$ python -q
>>> import numpy as np
>>> from numpy import linalg as LA
>>> np.set_printoptions(precision=1, suppress=True, linewidth=200, floatmode="fixed")
>>> rd = lambda a: np.round(a, 1) + 0
>>> feats = np.array([[4, 0, 5, 3, 0, 4],
...     [5, 5, 4, 1, 2, 5],
...     [1, 1, 5, 1, 1, 2],
...     [4, 1, 0, 5, 2, 0],
...     [0, 0, 1, 4, 0, 1],
...     [3, 4, 3, 5, 5, 4]])
>>> f = np.array([7, 3, 5, 7, 6, 6])
>>> other = feats + np.outer(f, np.eye(6)[3])
>>> LA.matrix_rank(other - feats)
np.int64(1)
>>> rng = np.random.default_rng(359388)
>>> lab = rng.permutation(6)
>>> other = feats[:, lab] * rng.choice([-1, 1], 6)
>>> other
array([[-5, -4,  4,  0, -3,  0],
       [-4, -5,  5,  5, -1, -2],
       [-5, -2,  1,  1, -1, -1],
       [ 0,  0,  4,  1, -5, -2],
       [-1, -1,  0,  0, -4,  0],
       [-3, -4,  3,  4, -5, -5]])
>>> U, _, vt = LA.svd(feats.T @ other)
>>> rd(LA.lstsq(feats, other)[0])
array([[ 0.0,  0.0,  1.0,  0.0,  0.0,  0.0],
       [ 0.0,  0.0,  0.0,  1.0,  0.0,  0.0],
       [-1.0,  0.0,  0.0,  0.0,  0.0,  0.0],
       [ 0.0,  0.0,  0.0,  0.0, -1.0,  0.0],
       [ 0.0,  0.0,  0.0,  0.0,  0.0, -1.0],
       [ 0.0, -1.0,  0.0,  0.0,  0.0,  0.0]])
>>> lab
array([2, 5, 0, 1, 3, 4])
>>> vec = np.array([1, -3, -1, 0, -2, 0])
>>> y = feats @ vec
>>> y
array([ -1, -18,  -9,  -3,  -1, -22])
>>> rd(LA.solve(feats.T, feats[5]))
array([0.0, 0.0, 0.0, 0.0, 0.0, 1.0])
>>> rd(LA.solve(feats, y))
array([ 1.0, -3.0, -1.0,  0.0, -2.0,  0.0])
>>> other = LA.inv(feats)
>>> rd(LA.det(feats) * other)
array([[ -395.0,  -125.0,   181.0,  -648.0,   751.0,   273.0],
       [ 1302.0, -1126.0,  -587.0,  -248.0, -1072.0,   667.0],
       [  253.0,    32.0, -1231.0,  -229.0,   -10.0,   325.0],
       [  190.0,   -36.0,   -39.0,  -217.0,  -938.0,   109.0],
       [ -336.0,   903.0,    29.0,    64.0,  1379.0, -1152.0],
       [-1013.0,   112.0,  1387.0,  1097.0,   -35.0,  -761.0]])
>>> rd(feats @ other)
array([[1.0, 0.0, 0.0, 0.0, 0.0, 0.0],
       [0.0, 1.0, 0.0, 0.0, 0.0, 0.0],
       [0.0, 0.0, 1.0, 0.0, 0.0, 0.0],
       [0.0, 0.0, 0.0, 1.0, 0.0, 0.0],
       [0.0, 0.0, 0.0, 0.0, 1.0, 0.0],
       [0.0, 0.0, 0.0, 0.0, 0.0, 1.0]])
>>> (np.abs(other) > 1e-9).astype(int)
array([[1, 1, 1, 1, 1, 1],
       [1, 1, 1, 1, 1, 1],
       [1, 1, 1, 1, 1, 1],
       [1, 1, 1, 1, 1, 1],
       [1, 1, 1, 1, 1, 1],
       [1, 1, 1, 1, 1, 1]])
>>> rd(LA.slogdet(feats)[0])
np.float64(-1.0)
>>> rd(np.sort(np.abs(LA.eigvals(feats))))
array([ 2.5,  2.7,  2.8,  2.8,  4.9, 15.0])
>>> feats @ feats
array([[45, 24, 57, 52, 31, 42],
       [68, 50, 82, 62, 41, 75],
       [24, 19, 41, 28, 19, 28],
       [41, 10, 26, 46, 12, 23],
       [20,  9,  8, 26, 14,  6],
       [67, 44, 63, 81, 41, 59]])
>>> (feats - feats.T) / 2
array([[ 0.0, -2.5,  2.0, -0.5,  0.0,  0.5],
       [ 2.5,  0.0,  1.5,  0.0,  1.0,  0.5],
       [-2.0, -1.5,  0.0,  0.5,  0.0, -0.5],
       [ 0.5,  0.0, -0.5,  0.0, -1.0, -2.5],
       [ 0.0, -1.0,  0.0,  1.0,  0.0, -2.0],
       [-0.5, -0.5,  0.5,  2.5,  2.0,  0.0]])
>>> np.trace(feats)
np.int64(23)
>>> feats.inv()
Traceback (most recent call last):
  File "<python-input-29>", line 1, in <module>
    feats.inv()
    ^^^^^^^^^
AttributeError: 'numpy.ndarray' object has no attribute 'inv'
>>> (feats + feats.T) / 2
array([[4.0, 2.5, 3.0, 3.5, 0.0, 3.5],
       [2.5, 5.0, 2.5, 1.0, 1.0, 4.5],
       [3.0, 2.5, 5.0, 0.5, 1.0, 2.5],
       [3.5, 1.0, 0.5, 5.0, 3.0, 2.5],
       [0.0, 1.0, 1.0, 3.0, 0.0, 3.0],
       [3.5, 4.5, 2.5, 2.5, 3.0, 4.0]])
>>> rd(np.abs(LA.eigvals(feats)).max())
np.float64(15.0)
>>> data = np.load("test0.npy")
>>> data
array([[-4, -2,  2, -2],
       [-8, -4,  4, -4],
       [ 0,  0,  0,  0],
       [ 8,  4, -4,  4]])
>>> # columns 1 and 3 are equal
>>> np.allclose(data[:-1].T @ LA.lstsq(data[:-1].T, data[-1])[0], data[-1])
True
>>> np.unique(data.round(6), axis=0).shape
(4, 4)
>>> rd(data @ LA.pinv(data) @ data)
array([[-4.0, -2.0,  2.0, -2.0],
       [-8.0, -4.0,  4.0, -4.0],
       [ 0.0,  0.0,  0.0,  0.0],
       [ 8.0,  4.0, -4.0,  4.0]])
>>> other = data[0, 0] * data[1:] - np.outer(data[1:, 0], data[0])
>>> other
array([[0, 0, 0, 0],
       [0, 0, 0, 0],
       [0, 0, 0, 0]])
>>> np.flatnonzero(~other.round(6).any(axis=1))
array([0, 1, 2])
>>> data[:, 0] / data[0, 0]
array([ 1.0,  2.0, -0.0, -2.0])
>>> U, sigma, vt = LA.svd(data)
>>> rd(sigma)
array([15.9,  0.0,  0.0,  0.0])
>>> other = U[:, :1] @ np.diag(sigma[:1]) @ vt[:1]
>>> rd(LA.norm(data - other) / LA.norm(data))
np.float64(0.0)
>>> rd(LA.norm(data - other, 2)), sigma[1]
(np.float64(0.0), np.float64(0.0))
>>> LA.matrix_rank(data, rtol=0.05)
np.int64(1)
>>> rd(LA.norm(data, 2))
np.float64(15.9)
>>> LA.norm(data, axis=1).argmax()
np.int64(1)
>>> rd(LA.norm(data, "nuc"))
np.float64(15.9)
>>> rd(LA.norm(data, axis=1))
array([ 5.3, 10.6,  0.0, 10.6])
>>> lab = rng.permutation(4)
>>> lab
array([3, 2, 0, 1])
>>> other = data[lab][:, lab]
>>> np.allclose(other, data)
False
>>> other
array([[ 4, -4,  8,  4],
       [ 0,  0,  0,  0],
       [-2,  2, -4, -2],
       [-4,  4, -8, -4]])
>>> np.trace(other)
np.int64(-4)
>>> f = np.array([3, 1, 1, 1, 3, 2])
>>> r1 = np.array([6, -4, -3, -3])
>>> m1 = f[:, None] + r1[None, :]
>>> m1
array([[ 9, -1,  0,  0],
       [ 7, -3, -2, -2],
       [ 7, -3, -2, -2],
       [ 7, -3, -2, -2],
       [ 9, -1,  0,  0],
       [ 8, -2, -1, -1]])
>>> rank = LA.matrix_rank(m1)
>>> rank
np.int64(2)
>>> null = LA.svd(m1)[2][rank:].T
>>> LA.matrix_rank(m1.T @ m1), LA.matrix_rank(m1 @ m1.T)
(np.int64(2), np.int64(2))
>>> [int(LA.matrix_rank(np.delete(m1, i, axis=0))) for i in range(6)]
[2, 2, 2, 2, 2, 2]
>>> np.allclose(m1 @ null, 0)
True
>>> rd(m1 @ null)
array([[0.0, 0.0],
       [0.0, 0.0],
       [0.0, 0.0],
       [0.0, 0.0],
       [0.0, 0.0],
       [0.0, 0.0]])
>>> vec = np.array([4, -4, 3, 1])
>>> a = np.maximum(m1 @ vec, 0)
>>> m1.T @ a
array([1680, -440, -228, -228])
>>> m1 * (a > 1e-9)[:, None]
array([[ 9, -1,  0,  0],
       [ 7, -3, -2, -2],
       [ 7, -3, -2, -2],
       [ 7, -3, -2, -2],
       [ 9, -1,  0,  0],
       [ 8, -2, -1, -1]])
>>> np.tanh(m1 @ vec)
array([1.0, 1.0, 1.0, 1.0, 1.0, 1.0])
>>> a
array([40, 32, 32, 32, 40, 36])
>>> np.maximum(m1 @ vec, 0) - np.maximum(-m1 @ vec, 0)
array([40, 32, 32, 32, 40, 36])
>>> f, r1 = m1[1], m1[3]
>>> f @ f
np.int64(66)
>>> pr = (f @ r1) / (f @ f) * f
>>> rd(LA.norm(f + r1) ** 2 + LA.norm(f - r1) ** 2)
np.float64(264.0)
>>> np.outer(f, r1)
array([[ 49, -21, -14, -14],
       [-21,   9,   6,   6],
       [-14,   6,   4,   4],
       [-14,   6,   4,   4]])
>>> pr
array([ 7.0, -3.0, -2.0, -2.0])
>>> LA.matrix_rank(np.outer(f, r1))
np.int64(1)
>>> (r1 - pr) @ f
np.float64(0.0)
>>> mat = np.load("w.npy")
>>> mat
array([[ 1,  0,  0,  0,  0],
       [ 3,  1,  0,  0,  0],
       [-2,  3,  1,  0,  0],
       [ 2, -2, -2,  1,  0],
       [-1,  3, -3,  0,  1]])
>>> # triangular, det is the product of the diagonal
>>> def softmax(z):
...     e = np.exp(z - z.max(axis=-1, keepdims=True))
...     return e / e.sum(axis=-1, keepdims=True)
... 
>>> rd(softmax(10 * mat[4]))
array([0.0, 1.0, 0.0, 0.0, 0.0])
>>> att = mat @ mat.T / np.sqrt(5)
>>> rd(softmax(att))
array([[0.2, 0.4, 0.0, 0.3, 0.1],
       [0.0, 0.9, 0.0, 0.1, 0.0],
       [0.0, 0.0, 0.9, 0.0, 0.1],
       [0.0, 0.0, 0.0, 1.0, 0.0],
       [0.0, 0.0, 0.0, 0.0, 1.0]])
>>> theta = np.radians(135)
>>> Rm = np.eye(5)
>>> Rm[1, 1] = Rm[4, 4] = np.cos(theta)
>>> Rm[1, 4], Rm[4, 1] = -np.sin(theta), np.sin(theta)
>>> rd(Rm)
array([[ 1.0,  0.0,  0.0,  0.0,  0.0],
       [ 0.0, -0.7,  0.0,  0.0, -0.7],
       [ 0.0,  0.0,  1.0,  0.0,  0.0],
       [ 0.0,  0.0,  0.0,  1.0,  0.0],
       [ 0.0,  0.7,  0.0,  0.0, -0.7]])
>>> other = mat @ Rm.T
>>> rd(np.abs(other - mat).max(axis=0))
array([0.0, 5.8, 0.0, 0.0, 2.1])
>>> np.allclose(mat @ mat.T, other @ other.T)
True
>>> vec = np.array([8, 5, 2, 6, 6])
>>> y = Rm @ vec
>>> c, lr = np.zeros(5), 1 / LA.norm(Rm, 2) ** 2
>>> for i in range(200):
...     c -= lr * Rm.T @ (Rm @ c - y)
...     if i % 50 == 0: print(i, round(LA.norm(Rm @ c - y), 1))
... 
0 0.0
50 0.0
100 0.0
150 0.0
>>> c
array([8.0, 5.0, 2.0, 6.0, 6.0])
>>> rd(LA.cond(Rm))
np.float64(1.0)
>>> rd(np.abs(LA.svd(mat)[2][-1]))
array([0.0, 0.1, 0.2, 0.3, 0.9])
>>> LA.matrix_rank(mat, rtol=0.1)
np.int64(4)
>>> np.argsort(-LA.norm(mat, axis=0).round(6), kind="stable")[:3]
array([1, 0, 2])
>>> rd(LA.norm(mat, 2) / LA.norm(mat))
np.float64(0.7)
>>> [int(LA.matrix_rank(LA.matrix_power(mat, p))) for p in range(1, 6)]
[5, 5, 5, 5, 5]
>>> rd(np.sort(LA.eigvals(mat)))
array([1.0, 1.0, 1.0, 1.0, 1.0])
>>> np.prod(np.diag(mat)), rd(LA.det(mat))
(np.int64(1), np.float64(1.0))
>>> LA.matrix_rank(mat - mat[0, 0] * np.eye(5))
np.int64(3)
>>> mat @ mat
array([[  1,   0,   0,   0,   0],
       [  6,   1,   0,   0,   0],
       [  5,   6,   1,   0,   0],
       [  2, -10,  -4,   1,   0],
       [ 13,  -3,  -6,   0,   1]])
>>> J = np.load("sample6.npy")
>>> J
array([[0, 3, 1],
       [0, 0, 1],
       [0, 0, 0]])
>>> U, sigma, vt = LA.svd(J)
>>> rd(sigma)
array([3.2, 0.9, 0.0])
>>> np.argmax(sigma[:-1] / (sigma[1:] + 1e-6)) + 1
np.int64(2)
>>> other = U[:, :2] @ np.diag(sigma[:2]) @ vt[:2]
>>> rd(other)
array([[0.0, 3.0, 1.0],
       [0.0, 0.0, 1.0],
       [0.0, 0.0, 0.0]])
>>> rd(LA.norm(J - other) / LA.norm(J))
np.float64(0.0)
>>> rd(LA.norm(J - other, 2)), sigma[2]
(np.float64(0.0), np.float64(0.0))
>>> LA.matrix_rank(other)
np.int64(2)
>>> Q, _ = LA.qr(np.array([[-1.5, -0.5, 0.2, 0.4, 0.3, -0.5],
...     [-1.0, 0.8, 0.9, 0.4, 0.9, 2.1],
...     [-0.6, 0.7, -0.2, 0.7, -0.7, 0.5],
...     [0.2, 0.5, -0.3, 1.9, -0.4, 0.3],
...     [-0.9, 0.1, 2.0, 2.2, -0.4, -2.3],
...     [1.8, 1.3, 2.3, -0.4, -0.6, -0.9]]))
>>> M = 2 * Q
>>> rd(M)
array([[-1.1,  0.2,  0.5,  0.3, -0.3,  1.6],
       [-0.7, -1.2, -0.1,  0.7,  1.2, -0.2],
       [-0.4, -1.0, -0.8,  0.0, -1.4, -0.2],
       [ 0.1, -0.5, -0.7, -1.5,  0.6,  0.8],
       [-0.6, -0.4,  1.4, -1.0, -0.2, -0.7],
       [ 1.3, -1.0,  0.8,  0.3, -0.3,  0.6]])
>>> rd(LA.svd(M, compute_uv=False))
array([2.0, 2.0, 2.0, 2.0, 2.0, 2.0])
>>> rd(M @ M.T)
array([[4.0, 0.0, 0.0, 0.0, 0.0, 0.0],
       [0.0, 4.0, 0.0, 0.0, 0.0, 0.0],
       [0.0, 0.0, 4.0, 0.0, 0.0, 0.0],
       [0.0, 0.0, 0.0, 4.0, 0.0, 0.0],
       [0.0, 0.0, 0.0, 0.0, 4.0, 0.0],
       [0.0, 0.0, 0.0, 0.0, 0.0, 4.0]])
